$ ipython --no-banner

In [1]: import numpy as np

In [2]: from numpy import linalg as LA

In [3]: np.set_printoptions(precision=3, suppress=True, linewidth=100, sign=" ")

In [4]: rd = lambda a: np.round(a, 3) + 0

In [5]: A = np.maximum(np.array([[-1],
   ...:     [0],
   ...:     [2],
   ...:     [-2],
   ...:     [-2],
   ...:     [-1],
   ...:     [0],
   ...:     [-2],
   ...:     [1],
   ...:     [0],
   ...:     [1],
   ...:     [-1],
   ...:     [-1],
   ...:     [1],
   ...:     [-1],
   ...:     [-1],
   ...:     [0],
   ...:     [-2],
   ...:     [-1],
   ...:     [1],
   ...:     [2],
   ...:     [0],
   ...:     [-2],
   ...:     [2],
   ...:     [-2],
   ...:     [-1],
   ...:     [1],
   ...:     [0]]) @ np.array([[2, 2, 0, 1]]) + np.array([-8, 0, -7, 2]), 0)

In [6]: A
Out[6]: 
array([[ 0,  0,  0,  1],
       [ 0,  0,  0,  2],
       [ 0,  4,  0,  4],
       [ 0,  0,  0,  0],
       [ 0,  0,  0,  0],
       [ 0,  0,  0,  1],
       [ 0,  0,  0,  2],
       [ 0,  0,  0,  0],
       [ 0,  2,  0,  3],
       [ 0,  0,  0,  2],
       [ 0,  2,  0,  3],
       [ 0,  0,  0,  1],
       [ 0,  0,  0,  1],
       [ 0,  2,  0,  3],
       [ 0,  0,  0,  1],
       [ 0,  0,  0,  1],
       [ 0,  0,  0,  2],
       [ 0,  0,  0,  0],
       [ 0,  0,  0,  1],
       [ 0,  2,  0,  3],
       [ 0,  4,  0,  4],
       [ 0,  0,  0,  2],
       [ 0,  0,  0,  0],
       [ 0,  4,  0,  4],
       [ 0,  0,  0,  0],
       [ 0,  0,  0,  1],
       [ 0,  2,  0,  3],
       [ 0,  0,  0,  2]])

In [7]: Uu, sv, Vh = LA.svd(A)

In [8]: evecs = Vh[:(sv > 1e-8).sum()]

In [9]: rng = np.random.default_rng(123373)

In [10]: x = A[23] + -3 * A[9] + rng.integers(2) * np.eye(4)[2]

In [11]: x
Out[11]: array([ 0.,  4.,  0., -2.])

In [12]: np.allclose(evecs.T @ evecs @ x, x)
Out[12]: True

In [13]: LA.lstsq(A[:-1].T, A[-1])[2]
Out[13]: np.int32(2)

In [14]: np.abs(np.diag(LA.qr(A)[1])) > 1e-9
Out[14]: array([False,  True, False,  True])

In [15]: rd(A @ LA.pinv(A) @ A)
Out[15]: 
array([[ 0.,  0.,  0.,  1.],
       [ 0.,  0.,  0.,  2.],
       [ 0.,  4.,  0.,  4.],
       [ 0.,  0.,  0.,  0.],
       [ 0.,  0.,  0.,  0.],
       [ 0.,  0.,  0.,  1.],
       [ 0.,  0.,  0.,  2.],
       [ 0.,  0.,  0.,  0.],
       [ 0.,  2.,  0.,  3.],
       [ 0.,  0.,  0.,  2.],
       [ 0.,  2.,  0.,  3.],
       [ 0.,  0.,  0.,  1.],
       [ 0.,  0.,  0.,  1.],
       [ 0.,  2.,  0.,  3.],
       [ 0.,  0.,  0.,  1.],
       [ 0.,  0.,  0.,  1.],
       [ 0.,  0.,  0.,  2.],
       [ 0.,  0.,  0.,  0.],
       [ 0.,  0.,  0.,  1.],
       [ 0.,  2.,  0.,  3.],
       [ 0.,  4.,  0.,  4.],
       [ 0.,  0.,  0.,  2.],
       [ 0.,  0.,  0.,  0.],
       [ 0.,  4.,  0.,  4.],
       [ 0.,  0.,  0.,  0.],
       [ 0.,  0.,  0.,  1.],
       [ 0.,  2.,  0.,  3.],
       [ 0.,  0.,  0.,  2.]])

In [16]: def softmax(z):
    ...:     e = np.exp(z - z.max(axis=-1, keepdims=True))
    ...:     return e / e.sum(axis=-1, keepdims=True)
    ...: 

In [17]: rd(softmax(A[5] + 3))
Out[17]: array([ 0.175,  0.175,  0.175,  0.475])

In [18]: softmax(A).sum(axis=1)
Out[18]: 
array([ 1.,  1.,  1.,  1.,  1.,  1.,  1.,  1.,  1.,  1.,  1.,  1.,  1.,  1.,  1.,  1.,  1.,  1.,
        1.,  1.,  1.,  1.,  1.,  1.,  1.,  1.,  1.,  1.])

In [19]: scores = A @ A.T / np.sqrt(4)

In [20]: softmax(scores).round(6).argmax(axis=1)
Out[20]: 
array([ 2,  2,  2,  0,  0,  2,  2,  0,  2,  2,  2,  2,  2,  2,  2,  2,  2,  0,  2,  2,  2,  2,  0,
        2,  0,  2,  2,  2])
